$ python -q
>>> import numpy as np
>>> from numpy import linalg as LA
>>> np.set_printoptions(precision=1, suppress=True, linewidth=120)
>>> K = np.load("test0.npy")
>>> K.round(1) + 0
array([[-16.7, -16.8,  -8.8, -28.5, -39. , -24.5, -43.3,  11.3],
       [-15.1, -13.5,  -5.7, -21.1, -28.2, -17.2, -32.4,   8.5],
       [-15. , -13.3,  -5.5, -20.6, -27.4, -16.7, -31.6,   8.3],
       [-14.6, -12.7,  -5. , -19.3, -25.5, -15.5, -29.7,   7.7],
       [-13.6, -11. ,  -3.4, -15.5, -19.8, -11.8, -23.9,   6.1],
       [-13. , -10.2,  -2.8, -13.9, -17.3, -10.2, -21.3,   5.3],
       [-12.8,  -9.9,  -2.5, -13.2, -16.2,  -9.6, -20.3,   5. ],
       [-12.4,  -9.4,  -2.1, -12.2, -14.7,  -8.6, -18.6,   4.5],
       [-11.2,  -8. ,  -1.1,  -9.5, -10.5,  -6.1, -14.1,   3.1],
       [-10.4,  -7.2,  -0.6,  -8. ,  -8.1,  -4.7, -11.5,   2.2],
       [-10. ,  -6.8,  -0.4,  -7.4,  -7.2,  -4.2, -10.5,   1.9],
       [ -9.3,  -6.2,  -0.1,  -6.4,  -5.6,  -3.3,  -8.7,   1.3],
       [ -9.3,  -6.2,  -0.1,  -6.3,  -5.5,  -3.3,  -8.6,   1.2],
       [ -7.7,  -5.1,   0.3,  -4.7,  -3. ,  -2. ,  -5.5,   0.1],
       [ -7.1,  -4.7,   0.4,  -4.2,  -2.3,  -1.6,  -4.6,  -0.2],
       [ -6.6,  -4.4,   0.4,  -3.8,  -1.8,  -1.4,  -3.9,  -0.4],
       [ -6.5,  -4.3,   0.4,  -3.8,  -1.7,  -1.4,  -3.8,  -0.5],
       [ -6.2,  -4.1,   0.4,  -3.6,  -1.4,  -1.3,  -3.4,  -0.6],
       [ -3.4,  -2.5,   0.3,  -2.1,  -0.2,  -0.7,  -1.2,  -1. ],
       [ -1.5,  -1.2,   0.1,  -1.1,  -0.1,  -0.5,  -0.5,  -0.7],
       [ -0.6,  -0.5,   0. ,  -0.5,  -0.1,  -0.2,  -0.2,  -0.3],
       [  0.3,   0.3,   0. ,   0.3,   0. ,   0.1,   0.1,   0.2],
       [  0.7,   0.7,   0. ,   0.7,   0.1,   0.4,   0.3,   0.4],
       [  1.1,   1.1,   0.1,   1.2,   0.2,   0.7,   0.4,   0.7],
       [  1.2,   1.1,   0.1,   1.2,   0.2,   0.7,   0.4,   0.7],
       [  2. ,   2.1,   0.2,   2.3,   0.5,   1.4,   0.8,   1.4],
       [  3.5,   4. ,   0.6,   4.9,   1.5,   3.2,   1.9,   2.8],
       [  3.5,   4.1,   0.6,   4.9,   1.5,   3.2,   1.9,   2.9],
       [  4.3,   5.2,   1. ,   6.5,   2.2,   4.4,   2.6,   3.7],
       [  5.1,   6.6,   1.5,   8.6,   3.3,   6.1,   3.6,   4.7],
       [  5.5,   7.4,   1.8,   9.8,   3.9,   7. ,   4.2,   5.3],
       [  6.4,   9.3,   2.6,  12.7,   5.6,   9.4,   5.6,   6.6],
       [  6.6,   9.8,   2.8,  13.6,   6.1,  10.1,   6.1,   6.9],
       [  6.9,  10.4,   3.1,  14.6,   6.7,  10.9,   6.6,   7.3],
       [ 10.3,  20.3,   8.5,  31.7,  18.5,  25.8,  16.7,  13.7],
       [ 12.4,  28.3,  13.5,  46.3,  29.8,  38.9,  26.2,  18.3],
       [ 13.9,  35.4,  18.3,  59.8,  40.7,  51.2,  35.3,  22.1],
       [ 15.1,  41.6,  22.5,  71.6,  50.5,  62.1,  43.6,  25.2],
       [ 16.5,  49.7,  28.4,  87.5,  64.1,  76.9,  55. ,  29.2]])
>>> W = np.array([[1, 2], [3, 0], [2, 0], [4, 1], [1, 5], [2, 0], [4, 1], [1, 2]])
>>> coef = np.array([-8, 0])
>>> hid = np.maximum(K @ W + coef, 0)
>>> (hid > 0).mean(axis=0)
array([0.4, 0.5])
>>> print((hid > 0).astype(int))
[[0 0]
 [0 0]
 [0 0]
 [0 0]
 [0 0]
 [0 0]
 [0 0]
 [0 0]
 [0 0]
 [0 0]
 [0 0]
 [0 0]
 [0 0]
 [0 0]
 [0 0]
 [0 0]
 [0 0]
 [0 0]
 [0 0]
 [0 0]
 [0 0]
 [0 1]
 [0 1]
 [1 1]
 [1 1]
 [1 1]
 [1 1]
 [1 1]
 [1 1]
 [1 1]
 [1 1]
 [1 1]
 [1 1]
 [1 1]
 [1 1]
 [1 1]
 [1 1]
 [1 1]
 [1 1]]
>>> Z = np.array([[6, 1], [5, 8]])
>>> W @ Z
array([[16, 17],
       [18,  3],
       [12,  2],
       [29, 12],
       [31, 41],
       [12,  2],
       [29, 12],
       [16, 17]])
>>> J = np.loadtxt("dump.csv", delimiter=",")
>>> J
array([[  2.,   0.,   5.,   0.,  20.,   3.,  -9.,  -6.,  -1.,   4.],
       [  1.,  -9.,  -5.,   9.,  15.,   1.,   2.,   3.,  -2.,   3.],
       [ -9.,   4.,   4.,   6.,  -5.,  -7.,   4.,   3.,  -6.,  -1.],
       [ -4.,   7.,   6.,   4., -35.,  -7.,   1.,   0.,  -8.,  -7.],
       [  9.,   0.,  -4.,  -1., -15.,  -9.,   7.,  -6.,  -5.,  -3.],
       [  2.,   1.,  -5.,   1.,  25.,   3.,  -2.,   4.,  -1.,   5.],
       [  5.,  -1.,  -7.,   4.,  10.,   0.,   4.,  -5.,   8.,   2.],
       [ -8.,   4.,  -6.,   7., -20.,  -7.,  -9.,  -2.,  -1.,  -4.]])
>>> t = np.radians(45)
>>> r_ = np.eye(10)
>>> r_[5, 5] = r_[1, 1] = np.cos(t)
>>> r_[5, 1], r_[1, 5] = -np.sin(t), np.sin(t)
>>> r_
array([[ 1. ,  0. ,  0. ,  0. ,  0. ,  0. ,  0. ,  0. ,  0. ,  0. ],
       [ 0. ,  0.7,  0. ,  0. ,  0. ,  0.7,  0. ,  0. ,  0. ,  0. ],
       [ 0. ,  0. ,  1. ,  0. ,  0. ,  0. ,  0. ,  0. ,  0. ,  0. ],
       [ 0. ,  0. ,  0. ,  1. ,  0. ,  0. ,  0. ,  0. ,  0. ,  0. ],
       [ 0. ,  0. ,  0. ,  0. ,  1. ,  0. ,  0. ,  0. ,  0. ,  0. ],
       [ 0. , -0.7,  0. ,  0. ,  0. ,  0.7,  0. ,  0. ,  0. ,  0. ],
       [ 0. ,  0. ,  0. ,  0. ,  0. ,  0. ,  1. ,  0. ,  0. ,  0. ],
       [ 0. ,  0. ,  0. ,  0. ,  0. ,  0. ,  0. ,  1. ,  0. ,  0. ],
       [ 0. ,  0. ,  0. ,  0. ,  0. ,  0. ,  0. ,  0. ,  1. ,  0. ],
       [ 0. ,  0. ,  0. ,  0. ,  0. ,  0. ,  0. ,  0. ,  0. ,  1. ]])
>>> A2 = J @ r_.T
>>> print(np.abs(A2 - J).max(axis=0))
[0.  7.  0.  0.  0.  6.1 0.  0.  0.  0. ]
>>> A2.round(1) + 0
array([[  2. ,   2.1,   5. ,   0. ,  20. ,   2.1,  -9. ,  -6. ,  -1. ,   4. ],
       [  1. ,  -5.7,  -5. ,   9. ,  15. ,   7.1,   2. ,   3. ,  -2. ,   3. ],
       [ -9. ,  -2.1,   4. ,   6. ,  -5. ,  -7.8,   4. ,   3. ,  -6. ,  -1. ],
       [ -4. ,   0. ,   6. ,   4. , -35. ,  -9.9,   1. ,   0. ,  -8. ,  -7. ],
       [  9. ,  -6.4,  -4. ,  -1. , -15. ,  -6.4,   7. ,  -6. ,  -5. ,  -3. ],
       [  2. ,   2.8,  -5. ,   1. ,  25. ,   1.4,  -2. ,   4. ,  -1. ,   5. ],
       [  5. ,  -0.7,  -7. ,   4. ,  10. ,   0.7,   4. ,  -5. ,   8. ,   2. ],
       [ -8. ,  -2.1,  -6. ,   7. , -20. ,  -7.8,  -9. ,  -2. ,  -1. ,  -4. ]])
>>> LA.svd(J, compute_uv=False), LA.svd(A2, compute_uv=False)
(array([61. , 20.9, 18.1, 15.6, 12.7,  8.9,  8.1,  4.6]), array([61. , 20.9, 18.1, 15.6, 12.7,  8.9,  8.1,  4.6]))
>>> J - J[0]
array([[  0.,   0.,   0.,   0.,   0.,   0.,   0.,   0.,   0.,   0.],
       [ -1.,  -9., -10.,   9.,  -5.,  -2.,  11.,   9.,  -1.,  -1.],
       [-11.,   4.,  -1.,   6., -25., -10.,  13.,   9.,  -5.,  -5.],
       [ -6.,   7.,   1.,   4., -55., -10.,  10.,   6.,  -7., -11.],
       [  7.,   0.,  -9.,  -1., -35., -12.,  16.,   0.,  -4.,  -7.],
       [  0.,   1., -10.,   1.,   5.,   0.,   7.,  10.,   0.,   1.],
       [  3.,  -1., -12.,   4., -10.,  -3.,  13.,   1.,   9.,  -2.],
       [-10.,   4., -11.,   7., -40., -10.,   0.,   4.,   0.,  -8.]])
>>> np.count_nonzero(J)
np.int64(75)
>>> LA.matrix_rank(J)
np.int64(8)
>>> LA.rank(J)
Traceback (most recent call last):
  File "<python-input-26>", line 1, in <module>
    LA.rank(J)
    ^^^^^^^
AttributeError: module 'numpy.linalg' has no attribute 'rank'
>>> np.abs(J).max()
np.float64(35.0)
>>> print(np.unravel_index(np.abs(J).argmax(), J.shape))
(np.int64(3), np.int64(4))
>>> J.mean(axis=0)
array([-0.2,  0.8, -1.5,  3.8, -0.6, -2.9, -0.2, -1.1, -2. , -0.1])
>>> u = np.array([5, 0, -6])
>>> print(np.convolve(J[5], u))
[  10.    5.  -37.   -1.  155.    9. -160.    2.    7.    1.    6.  -30.]
>>> np.polyval(u, J[5])
array([  14.,   -1.,  119.,   -1., 3119.,   39.,   14.,   74.,   -1.,  119.])
>>> X = np.loadtxt("mat.csv", delimiter=",")
>>> X
array([[ 0.,  2.,  3., -3., -1.,  3., -3., -2., -5.],
       [-2.,  0.,  2., -5.,  1.,  0.,  4., -5.,  2.],
       [-3., -2.,  0.,  0.,  5., -2.,  1., -1., -1.],
       [ 3.,  5.,  0.,  0.,  0.,  1., -1.,  1., -2.],
       [ 1., -1., -5.,  0.,  0.,  0.,  4., -2.,  1.],
       [-3.,  0.,  2., -1.,  0.,  0., -2.,  1., -1.],
       [ 3., -4., -1.,  1., -4.,  2.,  0.,  6., -4.],
       [ 2.,  5.,  1., -1.,  2., -1., -6.,  0.,  5.],
       [ 5., -2.,  1.,  2., -1.,  1.,  4., -5.,  0.]])
>>> left, s, Vh = LA.svd(X)
>>> vecs = Vh[:(s > 1e-8).sum()]
>>> rng = np.random.default_rng(579937)
>>> x0 = X[3] + 5 * X[5] + rng.integers(2) * np.eye(9)[2]
>>> x0
array([-12.,   5.,  11.,  -5.,   0.,   1., -11.,   6.,  -7.])
>>> LA.matrix_rank(np.vstack([X, x0]))
np.int64(9)
>>> np.allclose(vecs.T @ vecs @ x0, x0)
False
>>> np.round(vecs.T @ vecs, 1) + 0
array([[ 1. ,  0. ,  0. ,  0. ,  0. ,  0.1,  0. ,  0. ,  0. ],
       [ 0. ,  1. ,  0. ,  0. ,  0. ,  0. ,  0. ,  0. ,  0. ],
       [ 0. ,  0. ,  1. ,  0. ,  0. ,  0. ,  0. ,  0. ,  0. ],
       [ 0. ,  0. ,  0. ,  1. , -0.1, -0.2,  0. ,  0. ,  0. ],
       [ 0. ,  0. ,  0. , -0.1,  0.9, -0.3,  0. ,  0. , -0.1],
       [ 0.1,  0. ,  0. , -0.2, -0.3,  0.3, -0.1, -0.1, -0.2],
       [ 0. ,  0. ,  0. ,  0. ,  0. , -0.1,  1. ,  0. ,  0. ],
       [ 0. ,  0. ,  0. ,  0. ,  0. , -0.1,  0. ,  1. ,  0. ],
       [ 0. ,  0. ,  0. ,  0. , -0.1, -0.2,  0. ,  0. ,  0.9]])
